% python3 -q
>>> import numpy as np
>>> from numpy import linalg as LA
>>> np.set_printoptions(precision=2, suppress=True, linewidth=160, floatmode="fixed")
>>> W0 = np.load("test13.npy")
>>> W0
array([[ 0,  0, -3],
       [ 0,  4,  0],
       [-4,  0,  0]])
>>> x = np.array([3, 2, 0])
>>> y = W0 @ x
>>> y
array([  0,   8, -12])
>>> print(LA.solve(W0, -1 * y))
[-3.00 -2.00 -0.00]
>>> LA.solve(W0.T, W0[2])
array([-0.00,  0.00,  1.00])
>>> LA.solve(W0, y + W0[:, 2])
array([3.00, 2.00, 1.00])
>>> LA.solve(W0, W0[:, 0])
array([ 1.00,  0.00, -0.00])
>>> np.einsum("ii->", W0)
np.int64(4)
>>> np.poly(W0)
array([  1.00,  -4.00, -12.00,  48.00])
>>> round(float(LA.eigvals(W0).sum().real), 2)
4.0
>>> print(round(LA.det(W0[::-1]), 2))
48.0
>>> F = np.loadtxt("a.csv", delimiter=",")
>>> F
array([[ -5.85,   4.26, -13.52,  -6.05,   0.91,   6.00],
       [ 16.07,   6.01,  17.93,  16.23,  14.19,   8.57],
       [  2.07,   9.91,  -6.59,   1.76,  11.63,  14.95],
       [-16.43,  -8.03, -15.75, -16.07, -16.00, -12.01]])
>>> U, sv, vt = LA.svd(F)
>>> np.argmax(sv[:-1] / (sv[1:] + 1e-6)) + 1
np.int64(2)
>>> out = U[:, :2] @ np.diag(sv[:2]) @ vt[:2]
>>> np.round(np.abs(F - out).max(), 2)
np.float64(0.28)
>>> print(np.round(LA.norm(F - out) / LA.norm(F), 2))
0.02
>>> rng = np.random.default_rng(81)
>>> E = (rng.random((7, 7)) < 0.3) + np.eye(7)
>>> E /= E.sum(axis=1, keepdims=True)
>>> E
array([[0.50, 0.50, 0.00, 0.00, 0.00, 0.00, 0.00],
       [0.25, 0.50, 0.25, 0.00, 0.00, 0.00, 0.00],
       [0.00, 0.00, 0.33, 0.33, 0.00, 0.33, 0.00],
       [0.00, 0.25, 0.00, 0.25, 0.25, 0.00, 0.25],
       [0.00, 0.20, 0.00, 0.20, 0.20, 0.20, 0.20],
       [0.00, 0.00, 0.25, 0.25, 0.00, 0.50, 0.00],
       [0.00, 0.00, 0.00, 0.25, 0.25, 0.25, 0.25]])
>>> out = np.array([[-1, 0, -1],
...     [-2, -1, 2],
...     [0, -2, 2],
...     [-2, -2, 2],
...     [2, 2, 1],
...     [0, 2, -1],
...     [1, 0, 1]])
>>> print(np.vstack([E, out.T]).shape)
(10, 7)
>>> LA.matrix_rank(np.vstack([E, out.T]))
np.int64(7)
>>> np.einsum("ij,ij->i", E, E)
array([0.50, 0.38, 0.33, 0.25, 0.20, 0.38, 0.25])
>>> print(out.T @ E.T)
[[-1.50 -1.25 -0.67 -0.25 -0.20 -0.50  0.25]
 [-0.50 -1.00 -0.67 -0.25  0.20  0.00  0.50]
 [ 0.50  1.25  1.00  1.50  1.00  0.50  0.75]]
>>> np.einsum("ik,kj->ij", E, out)
array([[-1.50, -0.50,  0.50],
       [-1.25, -1.00,  1.25],
       [-0.67, -0.67,  1.00],
       [-0.25, -0.25,  1.50],
       [-0.20,  0.20,  1.00],
       [-0.50,  0.00,  0.50],
       [ 0.25,  0.50,  0.75]])
>>> np.einsum("ij->j", E)
array([0.75, 1.45, 0.83, 1.28, 0.70, 1.28, 0.70])
>>> f, v = E[6], E[2]
>>> f @ f
np.float64(0.25)
>>> np.round(f @ v, 2)
np.float64(0.17)
>>> p = (f @ v) / (f @ f) * f
>>> (v - p) @ f
np.float64(0.0)
>>> round(float(LA.norm(f + v) ** 2 + LA.norm(f - v) ** 2), 2)
1.17
>>> print(p)
[0.00 0.00 0.00 0.17 0.17 0.17 0.17]
>>> blk = np.stack([E, -1 * E, E[::-1]])
>>> LA.det(blk)
array([0.00, 0.00, 0.00])
>>> np.einsum("bij,cij->bc", blk, blk)
array([[ 2.28, -2.28,  0.64],
       [-2.28,  2.28, -0.64],
       [ 0.64, -0.64,  2.28]])
>>> blk.sum(axis=0)
array([[0.00, 0.00, 0.00, 0.25, 0.25, 0.25, 0.25],
       [0.00, 0.00, 0.25, 0.25, 0.00, 0.50, 0.00],
       [0.00, 0.20, 0.00, 0.20, 0.20, 0.20, 0.20],
       [0.00, 0.25, 0.00, 0.25, 0.25, 0.00, 0.25],
       [0.00, 0.00, 0.33, 0.33, 0.00, 0.33, 0.00],
       [0.25, 0.50, 0.25, 0.00, 0.00, 0.00, 0.00],
       [0.50, 0.50, 0.00, 0.00, 0.00, 0.00, 0.00]])
>>> blk.shape
(3, 7, 7)
>>> (blk @ E.T).shape
(3, 7, 7)
>>> rk = LA.matrix_rank(E)
>>> print(rk)
6
>>> N = LA.svd(E)[2][rk:].T
>>> np.round(E @ N, 2) + 0
array([[0.00],
       [0.00],
       [0.00],
       [0.00],
       [0.00],
       [0.00],
       [0.00]])
>>> [int(LA.matrix_rank(E[:i])) for i in range(1, len(E) + 1)]
[1, 2, 3, 4, 5, 5, 6]
>>> LA.matrix_rank(E.T @ E), LA.matrix_rank(E @ E.T)
(np.int64(6), np.int64(6))
>>> print([int(LA.matrix_rank(np.delete(E, i, axis=0))) for i in range(7)])
[5, 5, 6, 6, 6, 6, 5]
>>> print([int(LA.matrix_rank(E[:, :j + 1])) for j in range(7)])
[1, 2, 3, 4, 5, 6, 6]
>>> np.allclose(E @ N, 0)
True
>>> feats = np.loadtxt("data.csv", delimiter=",")
>>> feats
array([[ 9.00,  3.00,  2.00,  1.00,  3.00],
       [ 3.00, -6.00,  3.00,  3.00,  2.00],
       [ 1.00,  1.00, -2.00,  2.00,  1.00],
       [ 1.00,  1.00,  0.00, 10.00,  3.00],
       [ 2.00,  0.00,  1.00,  0.00,  8.00]])
>>> vals, V = LA.eig(feats)
>>> np.round(np.prod(vals), 2)
np.float64(9454.0)
>>> np.sort(LA.eigvals(feats.T))
array([-7.06, -1.87,  6.57,  8.40, 12.96])
>>> Q = feats.astype(float).copy()
>>> for j in range(5):
...     Q[:, j] -= Q[:, :j] @ (Q[:, :j].T @ Q[:, j])
...     Q[:, j] /= LA.norm(Q[:, j])
... 
>>> np.round(Q.T @ feats, 2) + 0
array([[ 9.80,  1.12,  2.76,  3.06,  5.41],
       [ 0.00,  6.76, -2.53, -0.95, -0.75],
       [ 0.00,  0.00,  2.00, -1.92,  0.60],
       [ 0.00,  0.00,  0.00, 10.00,  2.49],
       [ 0.00,  0.00,  0.00,  0.00,  7.12]])
